$ python -q
>>> import numpy as np
>>> np.set_printoptions(precision=2, suppress=True, linewidth=160)
>>> A = np.diag(np.array([1, 6, 5])) + -1 * np.eye(3, k=1) + -1 * np.eye(3, k=-1)
>>> print(A)
[[ 1. -1.  0.]
 [-1.  6. -1.]
 [ 0. -1.  5.]]
>>> G = A.T @ A
>>> (A @ A.T).shape
(3, 3)
>>> G
array([[  2.,  -7.,   1.],
       [ -7.,  38., -11.],
       [  1., -11.,  26.]])
>>> vec = np.ones(3)
>>> for _ in range(7):
...     vec = A @ vec
...     vec /= np.linalg.norm(vec)
...     print(round(vec @ A @ vec, 2))
... 
4.5
4.79
5.1
5.54
6.0
6.35
6.55
>>> round(float(np.linalg.eigvalsh(A)[-1]), 2)
6.75
>>> mat = np.load("x.npy")
>>> print(mat)
[[ 5  5  5  5  5]
 [ 5 10 10 10 10]
 [ 5 10 15 15 15]
 [ 5 10 15 20 20]
 [ 5 10 15 20 25]]
>>> B = np.array([[-3, -1], [0, 1], [1, 2], [-1, -2], [3, -1]])
>>> np.linalg.matrix_rank(mat @ B)
np.int64(2)
>>> np.linalg.matrix_rank(np.vstack([mat, B.T]))
np.int64(5)
>>> np.einsum("ik,kj->ji", mat, B)
array([[  0,  15,  30,  40,  55],
       [ -5,  -5, -10, -25, -30]])
>>> np.einsum("ik,kj->ij", mat, B)
array([[  0,  -5],
       [ 15,  -5],
       [ 30, -10],
       [ 40, -25],
       [ 55, -30]])
>>> np.einsum("ij->j", mat)
array([25, 45, 60, 70, 75])
>>> round(float(np.linalg.norm(mat, 1)), 2), np.round(np.linalg.norm(mat, np.inf), 2)
(75.0, np.float64(75.0))
>>> round(np.linalg.norm(mat, 2), 2)
np.float64(61.72)
>>> print(np.round(np.linalg.norm(mat[2], 1), 2), round(np.linalg.norm(mat[2], np.inf), 2))
60.0 15.0
>>> mat[2] @ mat[3]
np.int64(950)
>>> round(np.linalg.norm(mat, "nuc"), 2)
np.float64(75.0)
>>> np.round(np.linalg.norm(mat[2] - mat[3]), 2)
np.float64(7.07)
>>> np.linalg.norm(mat, axis=0)
array([11.18, 20.62, 28.28, 33.91, 37.08])
>>> W0 = np.array([[0, 0, -3, 0], [0, 0, 0, -3], [0, 0, 0, 3], [0, 0, 0, 0]])
>>> left, sigma, Vt = np.linalg.svd(W0)
>>> vecs = Vt[:(sigma > 1e-8).sum()]
>>> rng = np.random.default_rng(341424)
>>> vec = W0[3] + -1 * W0[1] + rng.integers(2) * np.eye(4)[3]
>>> vec
array([0., 0., 0., 3.])
>>> print(np.linalg.matrix_rank(np.vstack([W0, vec])))
2
>>> vecs.T @ vecs
array([[0., 0., 0., 0.],
       [0., 0., 0., 0.],
       [0., 0., 1., 0.],
       [0., 0., 0., 1.]])
>>> J = np.load("w.npy")
>>> J
array([[ 0,  3, -2, -1,  1],
       [ 1, -3, -2,  2,  1],
       [ 0,  0,  0,  0,  0],
       [-1,  1, -1,  1,  0],
       [ 0,  0,  0,  0,  0],
       [ 0,  0,  0,  0,  0],
       [ 2,  1,  1, -2,  0],
       [ 0,  0,  0,  0,  0],
       [ 3, -2, -1,  0,  1],
       [ 0,  0,  0,  0,  0],
       [ 2,  1,  1, -2,  0],
       [ 0,  0,  0,  0,  0],
       [ 2,  1,  1, -2,  0],
       [ 3,  2, -1, -3,  0],
       [ 1,  0, -4,  1,  2],
       [ 0,  0,  0,  0,  0],
       [ 0,  0,  0,  0,  0],
       [ 0,  0,  0,  0,  0]])
>>> Ac = J - J.mean(axis=0)
>>> left, sigma, Vt = np.linalg.svd(Ac, full_matrices=False)
>>> np.abs(Vt[0]).argmax()
np.int64(3)
>>> round(float((sigma ** 2).sum() ** 2 / (sigma ** 4).sum()), 2)
2.67
>>> np.round(Ac.mean(axis=0), 2) + 0
array([0., 0., 0., 0., 0.])
>>> feats = np.load("m.npy")
>>> feats
array([[0, 6, 5, 5, 1],
       [0, 0, 0, 1, 7],
       [0, 0, 0, 2, 8],
       [0, 0, 0, 0, 4],
       [0, 0, 0, 0, 0]])
>>> rk = np.linalg.matrix_rank(feats)
>>> rk
np.int64(3)
>>> N = np.linalg.svd(feats)[2][rk:].T
>>> np.allclose(feats @ N, 0)
True
>>> [int(np.linalg.matrix_rank(np.delete(feats, i, axis=0))) for i in range(5)]
[2, 3, 3, 3, 3]
>>> np.linalg.matrix_rank(feats.T @ feats), np.linalg.matrix_rank(feats @ feats.T)
(np.int64(3), np.int64(3))
>>> np.round(feats @ N, 2) + 0
array([[0., 0.],
       [0., 0.],
       [0., 0.],
       [0., 0.],
       [0., 0.]])
>>> print((feats - feats.T) / 2)
[[ 0.   3.   2.5  2.5  0.5]
 [-3.   0.   0.   0.5  3.5]
 [-2.5  0.   0.   1.   4. ]
 [-2.5 -0.5 -1.   0.   2. ]
 [-0.5 -3.5 -4.  -2.   0. ]]
>>> print(np.round(np.linalg.det(feats), 2))
0.0
>>> np.allclose(feats, feats.T)
False
>>> print(np.linalg.matrix_power(feats, 3))
[[ 0  0  0  0 64]
 [ 0  0  0  0  0]
 [ 0  0  0  0  0]
 [ 0  0  0  0  0]
 [ 0  0  0  0  0]]
>>> np.sort(np.abs(np.linalg.eigvals(feats)))
array([0., 0., 0., 0., 0.])
>>> def softmax(z):
...     e = np.exp(z - z.max(axis=-1, keepdims=True))
...     return e / e.sum(axis=-1, keepdims=True)
... 
>>> np.round(softmax(feats[2]), 2) + 0
array([0., 0., 0., 0., 1.])
>>> S = feats @ feats.T / np.sqrt(5)
>>> print(np.round(softmax(S)[2] @ feats, 2) + 0)
[0.   0.   0.   1.99 7.99]
>>> np.round(softmax(S + np.triu(np.full(S.shape, -np.inf), 1)), 2) + 0
array([[1.  , 0.  , 0.  , 0.  , 0.  ],
       [0.  , 1.  , 0.  , 0.  , 0.  ],
       [0.  , 0.01, 0.99, 0.  , 0.  ],
       [0.  , 0.14, 0.86, 0.  , 0.  ],
       [0.2 , 0.2 , 0.2 , 0.2 , 0.2 ]])
>>> left, sigma, Vt = np.linalg.svd(feats)
>>> np.argmax(sigma[:-1] / (sigma[1:] + 1e-6)) + 1
np.int64(3)
>>> B = left[:, :3] @ np.diag(sigma[:3]) @ Vt[:3]
>>> np.linalg.matrix_rank(B)
np.int64(3)
>>> Ac = (J - J.mean(axis=0)) / J.std(axis=0)
>>> np.argwhere(np.abs(Ac) > 2)
array([[ 0,  1],
       [ 1,  1],
       [13,  3],
       [14,  2],
       [14,  4]])
>>> c = np.linalg.lstsq(np.delete(Ac, 2, axis=1), Ac[:, 2])[0]
>>> np.abs(c).argmax()
np.int64(2)
>>> c
array([-0.72, -0.92, -1.37, -0.43])
>>> round(1 - np.var(Ac[:, 2] - np.delete(Ac, 2, axis=1) @ c), 2)
np.float64(0.89)
>>> M = np.loadtxt("layer5.csv", delimiter=",")
>>> M
array([[ 0., -3., -2.,  1.],
       [-3.,  0.,  0.,  0.],
       [-2.,  0.,  0.,  0.],
       [ 1.,  0.,  0.,  0.]])
>>> np.all(np.linalg.eigvalsh(M) > 0)
np.False_
>>> print(np.round(np.linalg.eigvalsh(M).min(), 2))
-3.74
>>> [round(float(np.linalg.det(M[:i, :i])), 2) + 0 for i in range(1, 5)]
[0.0, -9.0, 0.0, 0.0]
>>> F = np.load("out0.npy")
>>> F
array([[1, 3, 1],
       [2, 0, 2],
       [0, 0, 0],
       [3, 1, 2],
       [1, 0, 1],
       [0, 3, 1]])
>>> B = np.array([[-1, 1, 0], [0, 0, 3], [0, -3, 3]])
>>> F @ B
array([[-1, -2, 12],
       [-2, -4,  6],
       [ 0,  0,  0],
       [-3, -3,  9],
       [-1, -2,  3],
       [ 0, -3, 12]])
>>> B.T @ F.T
array([[-1, -2,  0, -3, -1,  0],
       [-2, -4,  0, -3, -2, -3],
       [12,  6,  0,  9,  3, 12]])
>>> np.linalg.matrix_rank(F @ B)
np.int64(3)
>>> np.einsum("ij,ij->i", F, F)
array([11,  8,  0, 14,  2, 10])
>>> np.linalg.matrix_rank(np.vstack([F, B.T]))
np.int64(3)
>>> np.vstack([F, B.T]).shape
(9, 3)
>>> B = np.c_[F[:, :2] @ np.array([[9, 8], [5, -6]]), np.array([-2, 2, -1, 0, 1, 1])]
>>> B
array([[ 24, -10,  -2],
       [ 18,  16,   2],
       [  0,   0,  -1],
       [ 32,  18,   0],
       [  9,   8,   1],
       [ 15, -18,   1]])
>>> np.round(np.linalg.lstsq(F, B[:, 0])[0], 2) + 0
array([9., 5., 0.])
>>> np.round(np.linalg.norm(B - F @ np.linalg.lstsq(F, B)[0], axis=0), 2) + 0
array([0.  , 0.  , 1.39])
>>> E = np.load("case10.npy")
>>> print(E)
[[-1  0  3]
 [ 0 -2  0]
 [ 0  0 -1]]
>>> # 2 blocks once reordered
>>> u = np.array([2, -3])
>>> np.convolve(E[0], u)
array([-2,  3,  6, -9])
>>> np.array([np.convolve(row, u, "same") for row in E])
array([[-2,  3,  6],
       [ 0, -4,  6],
       [ 0,  0, -2]])
>>> np.polyval(u, E[0])
array([-5, -3,  3])
>>> np.sort(np.linalg.eigvals(E))
array([-2., -1., -1.])
>>> [int(np.linalg.matrix_rank(np.linalg.matrix_power(E, p))) for p in range(1, 4)]
[3, 3, 3]
>>> print(np.linalg.matrix_power(E - np.diag(np.diag(E)), 3))
[[0 0 0]
 [0 0 0]
 [0 0 0]]
>>> np.prod(np.diag(E)), np.round(np.linalg.det(E), 2)
(np.int64(-2), np.float64(-2.0))
>>> vals, vecs = np.linalg.eig(E)
>>> np.sort(np.linalg.eigvals(E.T))
array([-2., -1., -1.])
>>> E @ vecs[:, 0] - vals[0] * vecs[:, 0]
array([0., 0., 0.])
>>> vals
array([-1., -2., -1.])
>>> B = E / np.linalg.norm(E, axis=1, keepdims=True)
>>> G = B @ B.T
>>> (G - 2 * np.eye(3)).round(6).argmax(axis=1)
array([1, 0, 1])
>>> G
array([[ 1.  ,  0.  , -0.95],
       [ 0.  ,  1.  ,  0.  ],
       [-0.95,  0.  ,  1.  ]])
>>> np.round(np.degrees(np.arccos(np.clip(G[0, 2], -1, 1))), 2)
np.float64(161.57)
